$ ipython --no-banner

In [1]: import numpy as np

In [2]: np.set_printoptions(precision=3, suppress=True, linewidth=100)

In [3]: tidy = lambda a: np.round(a, 3) + 0

In [4]: m1 = np.loadtxt("case2.csv", delimiter=",")

In [5]: print(m1)
[[-1.012 -0.304  0.03   0.014  1.935  4.087]
 [-1.778 -2.487 -4.111  0.298 -3.604 -2.21 ]
 [ 1.375  1.899  3.516 -0.302  0.433 -2.394]
 [-2.76  -1.821 -1.216  0.038 -2.603 -0.976]
 [-5.038 -4.123 -4.884  0.314 -2.832  2.596]
 [-1.827  0.317  2.696 -0.299  1.202  2.374]
 [-0.989 -0.488  0.335 -0.084 -2.794 -3.792]
 [ 5.209  3.042  1.789 -0.023  1.991 -2.634]
 [ 4.772  2.598  0.922  0.114  3.506  0.716]
 [-3.398 -1.119  0.983 -0.157 -0.323  2.321]
 [ 0.194  0.873  2.69  -0.277 -2.552 -5.815]
 [ 0.195 -1.093 -3.098  0.299 -0.805 -0.006]
 [-6.214 -4.491 -4.413  0.219 -3.91   1.723]
 [-5.424 -4.089 -4.207  0.222 -4.108  0.527]
 [-0.194  0.091  0.169  0.003  1.705  2.89 ]
 [-7.033 -4.913 -4.578  0.174 -3.676  2.912]
 [-4.98  -2.487 -0.681 -0.098 -1.82   2.205]
 [-2.395 -1.425 -0.263 -0.107 -4.107 -4.267]
 [ 2.399  1.796  1.903 -0.087  1.285 -1.091]
 [ 1.795  1.31   1.503 -0.114 -0.206 -2.776]
 [-3.374 -2.734 -3.187  0.167 -1.267  2.7  ]
 [ 2.413  1.22   0.613  0.006 -0.575 -3.575]
 [-4.201 -2.112 -0.486 -0.064 -1.947  1.003]
 [-0.779 -0.996 -1.48   0.117 -1.711 -1.303]
 [ 2.775  1.221 -0.078  0.11   0.723 -1.506]
 [-5.807 -3.488 -2.225  0.004 -3.492  0.865]
 [-6.378 -3.402 -1.277 -0.083 -3.077  1.703]
 [ 2.996  2.319  2.288 -0.119  2.76   0.602]
 [-2.202 -0.3    2.106 -0.263 -1.989 -2.202]]

In [6]: gram = np.cov(m1, rowvar=False)

In [7]: gram.shape
Out[7]: (6, 6)

In [8]: print(tidy(np.corrcoef(m1[:, 1], m1[:, 2])[0, 1]))
0.855

In [9]: x0 = np.array([-2, -1, 3, 3, 1, 3])

In [10]: target = m1 @ x0

In [11]: tidy(np.linalg.pinv(m1) @ m1)
Out[11]: 
array([[1., 0., 0., 0., 0., 0.],
       [0., 1., 0., 0., 0., 0.],
       [0., 0., 1., 0., 0., 0.],
       [0., 0., 0., 1., 0., 0.],
       [0., 0., 0., 0., 1., 0.],
       [0., 0., 0., 0., 0., 1.]])

In [12]: print(tidy(np.linalg.lstsq(m1, target)[0]))
[-2. -1.  3.  3.  1.  3.]

In [13]: rng = np.random.default_rng(93)

In [14]: target = target + 0.1 * rng.normal(size=29)

In [15]: tidy(target)
Out[15]: 
array([ 16.767, -15.711,  -1.638,  -1.661,   5.503,  18.779, -11.068, -13.989,  -3.358,  17.135,
       -13.846,  -8.446,   5.499,   0.401,  11.299,  10.964,  15.023, -11.768,  -3.214,  -9.348,
         7.266, -15.533,  10.07 ,  -7.334, -10.41 ,   7.513,  14.092,   2.708,   1.783])

In [16]: c, *_ = np.linalg.lstsq(m1, target)

In [17]: tidy(np.linalg.norm(target - m1 @ c))
Out[17]: np.float64(0.419)

In [18]: M = np.loadtxt("a.csv", delimiter=",")

In [19]: M
Out[19]: 
array([[-2.,  1.,  1.],
       [ 1., -2.,  1.],
       [ 1.,  1., -2.]])

In [20]: M @ (-1.0) ** np.arange(3)
Out[20]: array([-2.,  4., -2.])

In [21]: np.sort(np.abs(np.fft.fft(M[0]))), tidy(np.sort(np.linalg.svd(M, compute_uv=False)))
Out[21]: (array([0., 3., 3.]), array([0., 3., 3.]))

In [22]: (M @ M)[0]
Out[22]: array([ 6., -3., -3.])

In [23]: K = np.array([[0.9, 0.3, -2.2, 1.3, 0.6],
    ...:     [0.5, -0.7, 0.9, 0.2, -0.6],
    ...:     [-1.4, 1.0, 1.0, 0.4, 0.1],
    ...:     [0.2, -1.1, 0.1, 1.1, -0.3],
    ...:     [-0.1, 0.0, -0.1, -0.5, 0.3],
    ...:     [0.0, -5.0, 12.0, -12.0, -4.0],
    ...:     [0.7, -1.6, -0.1, -2.0, 0.6],
    ...:     [-1.4, 3.1, -1.1, 0.0, -0.5],
    ...:     [-1.7, -0.5, 0.2, 1.3, -0.4],
    ...:     [0.6, 1.2, -1.9, -0.6, -0.6],
    ...:     [-0.3, -1.5, 0.4, -0.7, 0.6]])

In [24]: cent = m1[[8, 25]].astype(float)

In [25]: for _ in range(5):
    ...:     lab = np.linalg.norm(m1[:, None] - cent, axis=-1).argmin(axis=1)
    ...:     cent = np.array([m1[lab == j].mean(axis=0) for j in range(2)])
    ...: 

In [26]: lab
Out[26]: array([0, 1, 0, 1, 1, 0, 1, 0, 0, 1, 0, 1, 1, 1, 0, 1, 1, 1, 0, 0, 1, 0, 1, 1, 0, 1, 1, 0, 1])

In [27]: print(tidy(cent))
[[ 1.741  1.365  1.503 -0.081  1.017 -0.76 ]
 [-3.68  -2.445 -1.922  0.059 -2.592  0.223]]

In [28]: x0 = np.array([-2, 1, 2, 1, 0])

In [29]: print(np.sign((K @ x0).round(6)))
[-1.  1.  1. -1. -1.  1. -1.  1.  1. -1. -1.]

In [30]: K * x0
Out[30]: 
array([[ -1.8,   0.3,  -4.4,   1.3,   0. ],
       [ -1. ,  -0.7,   1.8,   0.2,  -0. ],
       [  2.8,   1. ,   2. ,   0.4,   0. ],
       [ -0.4,  -1.1,   0.2,   1.1,  -0. ],
       [  0.2,   0. ,  -0.2,  -0.5,   0. ],
       [ -0. ,  -5. ,  24. , -12. ,  -0. ],
       [ -1.4,  -1.6,  -0.2,  -2. ,   0. ],
       [  2.8,   3.1,  -2.2,   0. ,  -0. ],
       [  3.4,  -0.5,   0.4,   1.3,  -0. ],
       [ -1.2,   1.2,  -3.8,  -0.6,  -0. ],
       [  0.6,  -1.5,   0.8,  -0.7,   0. ]])

In [31]: tidy(K @ x0)
Out[31]: array([-4.6,  0.3,  6.2, -0.2, -0.5,  7. , -5.2,  3.7,  4.6, -4.4, -0.8])

In [32]: K @ np.eye(5)[4]
Out[32]: array([ 0.6, -0.6,  0.1, -0.3,  0.3, -4. ,  0.6, -0.5, -0.4, -0.6,  0.6])

In [33]: tidy(np.einsum("ij,j->i", K, x0))
Out[33]: array([-4.6,  0.3,  6.2, -0.2, -0.5,  7. , -5.2,  3.7,  4.6, -4.4, -0.8])

In [34]: (K @ x0).argmax()
Out[34]: np.int64(5)

In [35]: tidy((K * x0).sum(axis=1))
Out[35]: array([-4.6,  0.3,  6.2, -0.2, -0.5,  7. , -5.2,  3.7,  4.6, -4.4, -0.8])

In [36]: tidy(K @ np.ones(5))
Out[36]: array([ 0.9,  0.3,  1.1,  0. , -0.4, -9. , -2.4,  0.1, -1.1, -1.3, -1.5])

In [37]: feats = np.load("layer13.npy")

In [38]: feats
Out[38]: 
array([[ 0,  6,  6,  0,  0],
       [ 0, -6, -6,  0,  0],
       [ 0,  2,  2,  0,  0]])

In [39]: r = np.linalg.matrix_rank(feats)

In [40]: print(r)
1

In [41]: N = np.linalg.svd(feats)[2][r:].T

In [42]: [int(np.linalg.matrix_rank(np.delete(feats, i, axis=0))) for i in range(3)]
Out[42]: [1, 1, 1]

In [43]: print([int(np.linalg.matrix_rank(feats[:, :j + 1])) for j in range(5)])
[0, 1, 1, 1, 1]

In [44]: np.allclose(feats @ N, 0)
Out[44]: True

In [45]: tidy(feats @ N)
Out[45]: 
array([[0., 0., 0., 0.],
       [0., 0., 0., 0.],
       [0., 0., 0., 0.]])

In [46]: tidy(np.linalg.norm(feats, axis=1))
Out[46]: array([8.485, 8.485, 2.828])

In [47]: np.linalg.norm(feats, axis=1).argmax()
Out[47]: np.int64(0)

In [48]: print(tidy(np.linalg.norm(feats, "nuc")))
12.329

In [49]: np.linalg.norm(feats, axis=2)
AxisError: axis 2 is out of bounds for array of dimension 2


In [50]: tidy(np.linalg.norm(feats) ** 2 / np.linalg.norm(feats, 2) ** 2)
Out[50]: np.float64(1.0)

In [51]: feats[1] @ feats[2]
Out[51]: np.int64(-24)

In [52]: tidy(np.linalg.norm(feats[1], 1)), tidy(np.linalg.norm(feats[1], np.inf))
Out[52]: (np.float64(12.0), np.float64(6.0))

In [53]: J = np.load("test2.npy")

In [54]: print(J)
[[-2 -6 -4 -2 -6]
 [ 0  0  0  0  0]
 [-2 -6 -4 -2 -6]
 [ 0  0  0  0  0]
 [ 1  3  2  1  3]
 [ 0  0  0  0  0]
 [-3 -9 -6 -3 -9]]

In [55]: gram = J.T @ J

In [56]: (J @ J.T).shape
Out[56]: (7, 7)

In [57]: gram
Out[57]: 
array([[ 18,  54,  36,  18,  54],
       [ 54, 162, 108,  54, 162],
       [ 36, 108,  72,  36, 108],
       [ 18,  54,  36,  18,  54],
       [ 54, 162, 108,  54, 162]])

In [58]: r = np.linalg.matrix_rank(gram)

In [59]: r
Out[59]: np.int64(1)

In [60]: N = np.linalg.svd(gram)[2][r:].T

In [61]: print(np.linalg.matrix_rank(gram.T @ gram), np.linalg.matrix_rank(gram @ gram.T))
1 1

In [62]: [int(np.linalg.matrix_rank(gram[:i])) for i in range(1, len(gram) + 1)]
Out[62]: [1, 1, 1, 1, 1]

In [63]: tidy(np.trace(np.linalg.pinv(J) @ J))
Out[63]: np.float64(1.0)

In [64]: np.linalg.lstsq(J[:-1].T, J[-1])[2]
Out[64]: np.int32(1)

In [65]: X = np.loadtxt("x.csv", delimiter=",")

In [66]: X
Out[66]: 
array([[ 1., -1., -1.,  1.,  1., -1., -1.,  1.],
       [ 1., -1., -1.,  1., -1.,  1.,  1., -1.],
       [ 1., -1.,  1., -1.,  1., -1.,  1., -1.]])

In [67]: other = X / np.linalg.norm(X, axis=1, keepdims=True)

In [68]: gram = other @ other.T

In [69]: tidy(np.linalg.norm(other, axis=1))
Out[69]: array([1., 1., 1.])

In [70]: tidy(gram[0])
Out[70]: array([1., 0., 0.])

In [71]: (gram - 2 * np.eye(3)).round(6).argmax(axis=1)
Out[71]: array([1, 0, 0])

In [72]: tidy(gram)
Out[72]: 
array([[1., 0., 0.],
       [0., 1., 0.],
       [0., 0., 1.]])

In [73]: t3 = np.stack([X, 3 * X, X[::-1]])

In [74]: print(np.linalg.matrix_rank(t3.reshape(3, -1)))
2

In [75]: (t3 @ X.T).shape
Out[75]: (3, 3, 3)

In [76]: print(np.linalg.matrix_rank(t3))
[3 3 3]

In [77]: tidy(np.linalg.norm(t3, axis=(1, 2)))
Out[77]: array([ 4.899, 14.697,  4.899])

In [78]: t3.shape
Out[78]: (3, 3, 8)
